$ python3 -q
>>> import numpy as np
>>> np.set_printoptions(precision=3, suppress=True, linewidth=200)
>>> def rd(a):
...     return np.round(a, 3) + 0
... 
>>> K = np.load("m.npy")
>>> print(K)
[[ 0.5 -0.5 -0.5  0.5]
 [-0.5  0.5 -0.5  0.5]
 [-0.5 -0.5  0.5  0.5]
 [ 0.5  0.5  0.5  0.5]]
>>> # symmetric
>>> rng = np.random.default_rng(18873)
>>> M2 = K + rng.integers(-2, 3, (4, 1)) @ rng.integers(-2, 3, (1, 4))
>>> print(M2)
[[ 0.5 -0.5 -0.5  0.5]
 [-0.5  0.5 -0.5  0.5]
 [-0.5 -1.5 -0.5  0.5]
 [ 0.5  2.5  2.5  0.5]]
>>> print(np.linalg.matrix_rank(M2 - K, tol=1e-8))
1
>>> print(M2 - K)
[[ 0.  0.  0.  0.]
 [ 0.  0.  0.  0.]
 [ 0. -1. -1.  0.]
 [ 0.  2.  2.  0.]]
>>> J = np.loadtxt("a.csv", delimiter=",")
>>> print(rd(J))
[[-0.707  0.     0.707]
 [ 0.     1.     0.   ]
 [-0.707  0.    -0.707]]
>>> # columns are unit length and at right angles
>>> M2 = np.array([[-5, -4], [0, -1]])
>>> C = np.kron(M2, J)
>>> print(np.linalg.matrix_rank(C))
6
>>> U, s = np.linalg.svd(K)
Traceback (most recent call last):
  File "<python-input-17>", line 1, in <module>
    U, s = np.linalg.svd(K)
    ^^^^
ValueError: too many values to unpack (expected 2)
>>> U, s, Vh = np.linalg.svd(K, full_matrices=False)
>>> print(rd(U.T @ U))
[[1. 0. 0. 0.]
 [0. 1. 0. 0.]
 [0. 0. 1. 0.]
 [0. 0. 0. 1.]]
>>> print(rd(s))
[1. 1. 1. 1.]
>>> print(Vh @ Vh.T)
[[1. 0. 0. 0.]
 [0. 1. 0. 0.]
 [0. 0. 1. 0.]
 [0. 0. 0. 1.]]
>>> print(rd(U.T @ K @ Vh.T))
[[1. 0. 0. 0.]
 [0. 1. 0. 0.]
 [0. 0. 1. 0.]
 [0. 0. 0. 1.]]
>>> proj = np.triu(np.array([[2, -1, -3], [0, 3, 3], [-3, -3, 3]]), 1) + np.eye(3)
>>> M2 = proj @ J @ np.linalg.inv(proj)
>>> print(rd(np.trace(M2)), rd(np.trace(J)))
-0.414 -0.414
>>> print(rd(np.poly(M2)))
[ 1.     0.414 -0.414 -1.   ]
>>> ang = np.radians(72)
>>> Rm = np.eye(3)
>>> Rm[0, 0] = Rm[1, 1] = np.cos(ang)
>>> Rm[0, 1], Rm[1, 0] = -np.sin(ang), np.sin(ang)
>>> print(rd(Rm))
[[ 0.309 -0.951  0.   ]
 [ 0.951  0.309  0.   ]
 [ 0.     0.     1.   ]]
>>> M2 = J @ Rm.T
>>> print(rd(np.abs(M2 - J).max(axis=0)))
[0.951 0.691 0.   ]
>>> print(rd(np.linalg.svd(J, compute_uv=False)), rd(np.linalg.svd(M2, compute_uv=False)))
[1. 1. 1.] [1. 1. 1.]
>>> print(rd(M2))
[[-0.219 -0.672  0.707]
 [-0.951  0.309  0.   ]
 [-0.219 -0.672 -0.707]]
>>> print(rd(np.linalg.det(Rm)), rd(np.trace(Rm)))
1.0 1.618
>>> print(np.allclose(J @ J.T, M2 @ M2.T))
True
>>> A = np.array([[0, -1, -2, 2], [1, 2, 2, 1], [2, -2, 0, 1], [-2, -2, 2, 1]])
>>> A[-1] = A[0] + -3 * A[1]
>>> print(A)
[[ 0 -1 -2  2]
 [ 1  2  2  1]
 [ 2 -2  0  1]
 [-3 -7 -8 -1]]
>>> # row 3 is much longer than the rest
>>> print(A @ A)
[[-11 -12 -18  -5]
 [  3  -8  -6   5]
 [ -5 -13 -16   1]
 [-20  12   0 -20]]
>>> np.linalg.determinant(A)
Traceback (most recent call last):
  File "<python-input-43>", line 1, in <module>
    np.linalg.determinant(A)
    ^^^^^^^^^^^^^^^^^^^^^
AttributeError: module 'numpy.linalg' has no attribute 'determinant'
>>> A.inv()
Traceback (most recent call last):
  File "<python-input-44>", line 1, in <module>
    A.inv()
    ^^^^^
AttributeError: 'numpy.ndarray' object has no attribute 'inv'
>>> print(rd(np.sort(np.abs(np.linalg.eigvals(A)))))
[0.    0.282 5.326 5.326]
>>> print(np.linalg.matrix_power(A, 3))
[[-33  58  38 -47]
 [-35 -42 -62 -13]
 [-48   4 -24 -40]
 [ 72 184 224  -8]]
>>> print((A + A.T) / 2)
[[ 0.   0.   0.  -0.5]
 [ 0.   2.   0.  -3. ]
 [ 0.   0.   0.  -3.5]
 [-0.5 -3.  -3.5 -1. ]]
>>> print(rd(np.linalg.det(A)))
0.0
>>> U, s, Vh = np.linalg.svd(A)
>>> print(np.argmax(s[:-1] / (s[1:] + 1e-6)) + 1)
3
>>> print(rd(s))
[11.682  3.233  2.019  0.   ]
>>> M2 = U[:, :3] @ np.diag(s[:3]) @ Vh[:3]
>>> print(rd(np.linalg.norm(A - M2, 2)), rd(s[3]))
0.0 0.0
>>> print(rd(np.linalg.norm(A - M2) / np.linalg.norm(A)))
0.0
>>> print(np.linalg.matrix_rank(A, rtol=0.05))
3
>>> print(np.linalg.matrix_rank(M2))
3
>>> U, s, Vh = np.linalg.svd(A)
>>> vecs = Vh[:(s > 1e-8).sum()]
>>> x = A[0] + 5 * A[3] + rng.integers(2) * np.eye(4)[2]
>>> print(x)
[-15. -36. -41.  -3.]
>>> print(rd(np.linalg.norm(x - vecs.T @ vecs @ x)))
0.565
>>> print(np.linalg.matrix_rank(np.vstack([A, x])))
4
>>> r = np.linalg.matrix_rank(A)
>>> print(r)
3
>>> N = np.linalg.svd(A)[2][r:].T
>>> print([int(np.linalg.matrix_rank(np.delete(A, i, axis=0))) for i in range(4)])
[3, 3, 2, 3]
>>> print(rd(N @ N.T))
[[ 0.371  0.265 -0.344 -0.212]
 [ 0.265  0.189 -0.246 -0.151]
 [-0.344 -0.246  0.319  0.197]
 [-0.212 -0.151  0.197  0.121]]
>>> print(np.allclose(A @ N, 0))
True
>>> M = np.array([[1, -1, 1], [1, 0, 0], [1, 1, 1]])
>>> print(rd(np.linalg.norm(M, 1)), rd(np.linalg.norm(M, np.inf)))
3.0 3.0
>>> print(rd(np.linalg.norm(M, axis=0)))
[1.732 1.414 1.414]
>>> print(rd(np.linalg.norm(M[1], 1)), rd(np.linalg.norm(M[1], np.inf)))
1.0 1.0
>>> print(rd(np.linalg.norm(M, axis=1)))
[1.732 1.    1.732]
>>> print(M[1] @ M[0])
1
>>> print(rd(np.linalg.norm(M, "nuc")))
4.212
>>> print(rd(np.linalg.norm(M) ** 2 / np.linalg.norm(M, 2) ** 2))
1.535
>>> M2 = np.linalg.inv(M)
>>> print(np.allclose(M2, M.T))
False
>>> print(rd(np.linalg.det(M) * np.linalg.det(M2)))
1.0
>>> print(rd(np.linalg.cond(M)))
3.226
>>> print(rd(np.linalg.det(M) * M2))
[[ 0.  2.  0.]
 [-1.  0.  1.]
 [ 1. -2.  1.]]
>>> x = np.array([4, 3, 5])
>>> rhs = M @ x
>>> print(rhs)
[ 6  4 12]
>>> print(rd(np.linalg.solve(M.T, M[0])))
[1. 0. 0.]
>>> M2 = np.array([[-4, 6], [-2, -8], [-1, 8]])
>>> mat = np.tile(M2, (2, 3))
>>> print(mat)
[[-4  6 -4  6 -4  6]
 [-2 -8 -2 -8 -2 -8]
 [-1  8 -1  8 -1  8]
 [-4  6 -4  6 -4  6]
 [-2 -8 -2 -8 -2 -8]
 [-1  8 -1  8 -1  8]]
>>> # looks like rank 2
>>> print(np.linalg.cond(mat) > 100)
True
>>> print(rd(np.linalg.norm(mat, 2) / np.linalg.norm(mat)))
0.947
>>> print(np.argsort(-np.linalg.norm(mat, axis=0).round(6), kind="stable")[:3])
[1 3 5]
>>> print(rd(np.linalg.norm(mat, axis=1)))
[12.49  14.283 13.964 12.49  14.283 13.964]
>>> print(rd(np.linalg.norm(mat[1] - mat[2])))
27.767
